$ ipython --no-banner

In [1]: import numpy as np

In [2]: from numpy import linalg as LA

In [3]: np.set_printoptions(precision=2, suppress=True, linewidth=140)

In [4]: M = np.load("data.npy")

In [5]: M
Out[5]: 
array([[ 30,   0,   2,   1,   2],
       [  2,  31,   1,   0,   2],
       [  0,   2,  21,   1,   1],
       [  1,   1,   0, -10,   1],
       [  1,   1,   1,   0, -29]])

In [6]: round(float(np.abs(LA.eigvals(M)).max()), 2)
Out[6]: 31.76

In [7]: (M - M.T) / 2
Out[7]: 
array([[ 0. , -1. ,  1. ,  0. ,  0.5],
       [ 1. ,  0. , -0.5, -0.5,  0.5],
       [-1. ,  0.5,  0. ,  0.5,  0. ],
       [ 0. ,  0.5, -0.5,  0. ,  0.5],
       [-0.5, -0.5,  0. , -0.5,  0. ]])

In [8]: (M + M.T) / 2
Out[8]: 
array([[ 30. ,   1. ,   1. ,   1. ,   1.5],
       [  1. ,  31. ,   1.5,   0.5,   1.5],
       [  1. ,   1.5,  21. ,   0.5,   1. ],
       [  1. ,   0.5,   0.5, -10. ,   0.5],
       [  1.5,   1.5,   1. ,   0.5, -29. ]])

In [9]: np.allclose(M @ M.T, M.T @ M)
Out[9]: False

In [10]: assert M == M.T
ValueError: The truth value of an array with more than one element is ambiguous. Use a.any() or a.all()


In [11]: LA.matrix_power(M, 3)
Out[11]: 
array([[ 27131,    452,   4002,    787,   1801],
       [  5662,  30043,   2440,    152,   1978],
       [   400,   4182,   9439,    340,    766],
       [   800,    756,    117,   -983,   1210],
       [   946,    962,    751,    -22, -24523]])

In [12]: rng = np.random.default_rng(937)

In [13]: lab = rng.permutation(5)

In [14]: lab
Out[14]: array([0, 1, 3, 2, 4])

In [15]: out = M[lab][:, lab]

In [16]: np.sort(np.abs(LA.eigvals(out)))
Out[16]: array([10.02, 20.89, 29.08, 29.45, 31.76])

In [17]: np.trace(out)
Out[17]: np.int64(43)

In [18]: np.diag(out)
Out[18]: array([ 30,  31, -10,  21, -29])

In [19]: out
Out[19]: 
array([[ 30,   0,   1,   2,   2],
       [  2,  31,   0,   1,   2],
       [  1,   1, -10,   0,   1],
       [  0,   2,   1,  21,   1],
       [  1,   1,   0,   1, -29]])

In [20]: w1 = np.array([[0, 2, -3, -1, 0, -1],
    ...:     [0, -3, 1, -3, 1, 0],
    ...:     [-1, -1, 0, 0, -1, 1],
    ...:     [1, -1, -1, -3, 3, 2],
    ...:     [2, 2, 0, 1, -2, 2]])

In [21]: c = np.array([3, 2, 1, 1, 1, -1])

In [22]: hid = np.maximum(M @ w1 + c, 0)

In [23]: (hid > 0).mean(axis=0)
Out[23]: array([0.4, 0.4, 0.6, 0.2, 0.4, 0.4])

In [24]: cent = np.array([[3, 5, 2], [3, 4, 4], [2, 3, 5], [5, 5, 5], [3, 2, 3], [5, 0, 0]])

In [25]: w1 @ cent
Out[25]: 
array([[-10,  -6, -12],
       [-19, -22, -19],
       [ -4, -11,  -9],
       [  2, -11, -13],
       [ 21,  19,  11]])

In [26]: hid @ cent
Out[26]: 
array([[207, 282, 264],
       [161, 162, 223],
       [124,   6,  10],
       [197, 219, 237],
       [177, 118, 177]])

In [27]: (hid @ cent).round(6).argmax(axis=1)
Out[27]: array([1, 2, 0, 2, 0])

In [28]: m1 = 5 * np.eye(4) + np.ones((4, 4))

In [29]: m1
Out[29]: 
array([[6., 1., 1., 1.],
       [1., 6., 1., 1.],
       [1., 1., 6., 1.],
       [1., 1., 1., 6.]])

In [30]: m1 @ m1
Out[30]: 
array([[39., 14., 14., 14.],
       [14., 39., 14., 14.],
       [14., 14., 39., 14.],
       [14., 14., 14., 39.]])

In [31]: np.sort(np.abs(LA.eigvals(m1)))
Out[31]: array([5., 5., 5., 9.])

In [32]: round(np.abs(LA.eigvals(m1)).max(), 2)
Out[32]: np.float64(9.0)

In [33]: assert m1 == m1.T
ValueError: The truth value of an array with more than one element is ambiguous. Use a.any() or a.all()


In [34]: (m1 + m1.T) / 2
Out[34]: 
array([[6., 1., 1., 1.],
       [1., 6., 1., 1.],
       [1., 1., 6., 1.],
       [1., 1., 1., 6.]])

In [35]: print((m1 - m1.T) / 2)
[[0. 0. 0. 0.]
 [0. 0. 0. 0.]
 [0. 0. 0. 0.]
 [0. 0. 0. 0.]]

In [36]: m1.inv()
AttributeError: 'numpy.ndarray' object has no attribute 'inv'


In [37]: LA.determinant(m1)
AttributeError: module 'numpy.linalg' has no attribute 'determinant'


In [38]: np.allclose(m1 @ m1.T, m1.T @ m1)
Out[38]: True

In [39]: E = np.load("test19.npy")

In [40]: E
Out[40]: 
array([[ 0,  1,  1,  0,  1],
       [-1,  0,  0,  0,  1],
       [-1,  0,  0, -1,  0],
       [ 0,  0,  1,  0,  0],
       [-1, -1,  0,  0,  0]])

In [41]: C2 = E.T @ E

In [42]: np.allclose(C2, C2.T)
Out[42]: True

In [43]: np.trace(C2), (E ** 2).sum()
Out[43]: (np.int64(10), np.int64(10))

In [44]: (E @ E.T).shape
Out[44]: (5, 5)

In [45]: print(np.diag(C2))
[3 2 2 1 2]

In [46]: print(np.round(LA.eigvalsh(C2)[::-1], 2) + 0)
[4. 4. 1. 1. 0.]

In [47]: out = np.array([[1, -3, 2, 1, 2],
    ...:     [-2, -1, -1, -2, -3],
    ...:     [1, -1, -1, -1, -2],
    ...:     [-3, 1, 3, 3, -1],
    ...:     [0, -2, 2, 2, 3]])

In [48]: W0 = np.tril(out)

In [49]: W0
Out[49]: 
array([[ 1,  0,  0,  0,  0],
       [-2, -1,  0,  0,  0],
       [ 1, -1, -1,  0,  0],
       [-3,  1,  3,  3,  0],
       [ 0, -2,  2,  2,  3]])

In [50]: vals, V = LA.eig(W0)

In [51]: np.prod(vals)
Out[51]: np.float64(9.0)

In [52]: np.sort(LA.eigvals(W0 @ W0))
Out[52]: array([1., 1., 1., 9., 9.])

In [53]: K = np.load("arr.npy")

In [54]: print(K)
[[1 0 0]
 [0 0 1]
 [0 1 0]]

In [55]: w1 = np.array([[-1, 0, -2, 2, -3],
    ...:     [-1, 1, 2, 3, 3],
    ...:     [-1, -1, -3, 2, -3],
    ...:     [3, 1, -1, 0, -1],
    ...:     [-2, -2, 1, 0, 1]])

In [56]: c = np.array([2, -3, 1, -2, 2])

In [57]: hid = np.maximum(W0 @ w1 + c, 0)

In [58]: print((hid > 0).mean(axis=0))
[1.  0.  0.2 0.2 0.4]

In [59]: hid
Out[59]: 
array([[ 1,  0,  0,  0,  0],
       [ 5,  0,  3,  0,  5],
       [ 3,  0,  0,  0,  0],
       [10,  0,  0,  1,  2],
       [ 2,  0,  0,  0,  0]])

In [60]: LA.matrix_rank(hid)
Out[60]: np.int64(3)

In [61]: cent = np.array([[0, -3], [-1, 3], [0, -1], [-2, -2], [-1, 1]])

In [62]: w1 @ cent
Out[62]: 
array([[ -1,  -2],
       [-10,   1],
       [  0,  -4],
       [  0,  -6],
       [  1,   0]])

In [63]: theta = np.radians(60)

In [64]: r_ = np.eye(3)

In [65]: r_[2, 2] = r_[1, 1] = np.cos(theta)

In [66]: r_[2, 1], r_[1, 2] = -np.sin(theta), np.sin(theta)

In [67]: r_
Out[67]: 
array([[ 1.  ,  0.  ,  0.  ],
       [ 0.  ,  0.5 ,  0.87],
       [ 0.  , -0.87,  0.5 ]])

In [68]: out = K @ r_.T

In [69]: LA.svd(K, compute_uv=False), LA.svd(out, compute_uv=False)
Out[69]: (array([1., 1., 1.]), array([1., 1., 1.]))

In [70]: np.allclose(K @ K.T, out @ out.T)
Out[70]: True

In [71]: print(out)
[[ 1.    0.    0.  ]
 [ 0.    0.87  0.5 ]
 [ 0.    0.5  -0.87]]

In [72]: left, s, VT = LA.svd(out, full_matrices=False)

In [73]: print(np.allclose(left * s @ VT, out))
True

In [74]: s / s[0]
Out[74]: array([1., 1., 1.])

In [75]: round(np.sqrt((s ** 2).sum()), 2), round(LA.norm(out), 2)
Out[75]: (np.float64(1.73), np.float64(1.73))

In [76]: np.round(left.T @ out @ VT.T, 2) + 0
Out[76]: 
array([[1., 0., 0.],
       [0., 1., 0.],
       [0., 0., 1.]])

In [77]: (s > 1e-8).sum()
Out[77]: np.int64(3)

In [78]: np.cumsum(s ** 2) / np.sum(s ** 2)
Out[78]: array([0.33, 0.67, 1.  ])

In [79]: K @ np.ones(3)
Out[79]: array([1., 1., 1.])

In [80]: pr = np.eye(3)[2]

In [81]: for _ in range(5):
    ...:     pr = pr @ K
    ...:     print(pr.round(2))
    ...: 
[0. 1. 0.]
[0. 0. 1.]
[0. 1. 0.]
[0. 0. 1.]
[0. 1. 0.]

In [82]: K.T @ K
Out[82]: 
array([[1, 0, 0],
       [0, 1, 0],
       [0, 0, 1]])

In [83]: print(K[:, 0] @ K[:, 2])
0

In [84]: LA.pinv(K)
Out[84]: 
array([[1., 0., 0.],
       [0., 0., 1.],
       [0., 1., 0.]])

In [85]: lab = rng.integers(0, 3, 7)

In [86]: X = np.array([[-5, -1, -4, -5, -2, -3, 1],
    ...:     [0, 5, 3, -5, 1, -2, 2],
    ...:     [3, -3, 2, 5, -1, -1, 1],
    ...:     [-2, 3, 1, -2, 0, 4, -4],
    ...:     [-2, 0, -1, 3, 0, -3, -3],
    ...:     [-4, -2, 4, 2, -1, 4, 3],
    ...:     [0, -4, 1, -3, 2, 5, 0]]) * (lab[:, None] == lab)

In [87]: X
Out[87]: 
array([[-5,  0,  0,  0,  0, -3,  0],
       [ 0,  5,  0,  0,  0,  0,  0],
       [ 0,  0,  2,  5, -1,  0,  1],
       [ 0,  0,  1, -2,  0,  0, -4],
       [ 0,  0, -1,  3,  0,  0, -3],
       [-4,  0,  0,  0,  0,  4,  0],
       [ 0,  0,  1, -3,  2,  0,  0]])

In [88]: out = np.inv(X)
AttributeError: module 'numpy' has no attribute 'inv'


In [89]: out = LA.invert(X)
AttributeError: module 'numpy.linalg' has no attribute 'invert'


In [90]: out = LA.inv(X)

In [91]: print(round(float(LA.det(X) * LA.det(out)), 2))
1.0

In [92]: np.allclose(out, X.T)
Out[92]: False

In [93]: lab = rng.permutation(7)

In [94]: lab
Out[94]: array([0, 3, 4, 1, 2, 6, 5])

In [95]: out = X[lab][:, lab]

In [96]: np.allclose(out, X)
Out[96]: False

In [97]: np.trace(out)
Out[97]: np.int64(4)

In [98]: np.sort(np.abs(LA.eigvals(out)))
Out[98]: array([2.82, 2.82, 3.08, 5.  , 5.18, 5.76, 6.18])

In [99]: out = X / np.sqrt((X ** 2).mean(axis=1, keepdims=True))

In [100]: out[0]
Out[100]: array([-2.27,  0.  ,  0.  ,  0.  ,  0.  , -1.36,  0.  ])

In [101]: print(X - X.mean(axis=1, keepdims=True))
[[-3.86  1.14  1.14  1.14  1.14 -1.86  1.14]
 [-0.71  4.29 -0.71 -0.71 -0.71 -0.71 -0.71]
 [-1.   -1.    1.    4.   -2.   -1.    0.  ]
 [ 0.71  0.71  1.71 -1.29  0.71  0.71 -3.29]
 [ 0.14  0.14 -0.86  3.14  0.14  0.14 -2.86]
 [-4.    0.    0.    0.    0.    4.    0.  ]
 [ 0.    0.    1.   -3.    2.    0.    0.  ]]

In [102]: x = np.array([2, 1, -2, 0, 0, -1, -1])

In [103]: h1 = np.maximum(X @ x, 0)

In [104]: h1
Out[104]: array([0, 5, 0, 2, 5, 0, 0])

In [105]: np.maximum(X @ (3 * x), 0)
Out[105]: array([ 0, 15,  0,  6, 15,  0,  0])

In [106]: mat = np.array([[4, 4, 4, 4, 4, 0],
     ...:     [0, 1, 3, 0, 1, 4],
     ...:     [3, 4, 2, 3, 5, 0],
     ...:     [4, 1, 4, 5, 3, 3],
     ...:     [4, 0, 3, 2, 3, 3],
     ...:     [0, 3, 4, 0, 4, 4]])

In [107]: mat
Out[107]: 
array([[4, 4, 4, 4, 4, 0],
       [0, 1, 3, 0, 1, 4],
       [3, 4, 2, 3, 5, 0],
       [4, 1, 4, 5, 3, 3],
       [4, 0, 3, 2, 3, 3],
       [0, 3, 4, 0, 4, 4]])

In [108]: print(round(LA.norm(mat) ** 2 / LA.norm(mat, 2) ** 2, 2))
1.25

In [109]: np.round(LA.norm(mat[4], 1), 2), np.round(LA.norm(mat[4], np.inf), 2)
Out[109]: (np.float64(15.0), np.float64(4.0))

In [110]: round(LA.norm(mat, 2), 2)
Out[110]: np.float64(16.72)

In [111]: np.round(LA.norm(mat[4] - mat[3]), 2)
Out[111]: np.float64(3.32)

In [112]: J = np.eye(5, dtype=int)[rng.permutation(5)]

In [113]: J
Out[113]: 
array([[0, 0, 1, 0, 0],
       [0, 0, 0, 1, 0],
       [1, 0, 0, 0, 0],
       [0, 0, 0, 0, 1],
       [0, 1, 0, 0, 0]])

In [114]: out = np.array([[6, 2], [1, 8]])

In [115]: cent = np.kron(out, J)

In [116]: cent
Out[116]: 
array([[0, 0, 6, 0, 0, 0, 0, 2, 0, 0],
       [0, 0, 0, 6, 0, 0, 0, 0, 2, 0],
       [6, 0, 0, 0, 0, 2, 0, 0, 0, 0],
       [0, 0, 0, 0, 6, 0, 0, 0, 0, 2],
       [0, 6, 0, 0, 0, 0, 2, 0, 0, 0],
       [0, 0, 1, 0, 0, 0, 0, 8, 0, 0],
       [0, 0, 0, 1, 0, 0, 0, 0, 8, 0],
       [1, 0, 0, 0, 0, 8, 0, 0, 0, 0],
       [0, 0, 0, 0, 1, 0, 0, 0, 0, 8],
       [0, 1, 0, 0, 0, 0, 8, 0, 0, 0]])

In [117]: LA.matrix_rank(cent)
Out[117]: np.int64(10)

In [118]: def softmax(z):
     ...:     e = np.exp(z - z.max(axis=-1, keepdims=True))
     ...:     return e / e.sum(axis=-1, keepdims=True)
     ...: 

In [119]: np.round(softmax(10 * J[1]), 2) + 0
Out[119]: array([0., 0., 0., 1., 0.])

In [120]: print(softmax(J).sum(axis=1))
[1. 1. 1. 1. 1.]

In [121]: softmax(J[1])
Out[121]: array([0.15, 0.15, 0.15, 0.4 , 0.15])

In [122]: S = J @ J.T / np.sqrt(5)

In [123]: softmax(S)
Out[123]: 
array([[0.28, 0.18, 0.18, 0.18, 0.18],
       [0.18, 0.28, 0.18, 0.18, 0.18],
       [0.18, 0.18, 0.28, 0.18, 0.18],
       [0.18, 0.18, 0.18, 0.28, 0.18],
       [0.18, 0.18, 0.18, 0.18, 0.28]])

In [124]: softmax(S).round(6).argmax(axis=1)
Out[124]: array([0, 1, 2, 3, 4])

In [125]: x = np.array([-1, 0, -3, 3, 1])

In [126]: 5 - LA.matrix_rank(J - np.eye(5), tol=1e-8)
Out[126]: np.int64(2)

In [127]: LA.inv(J)
Out[127]: 
array([[0., 0., 1., 0., 0.],
       [0., 0., 0., 0., 1.],
       [1., 0., 0., 0., 0.],
       [0., 1., 0., 0., 0.],
       [0., 0., 0., 1., 0.]])

In [128]: J.T @ (J @ x)
Out[128]: array([-1,  0, -3,  3,  1])
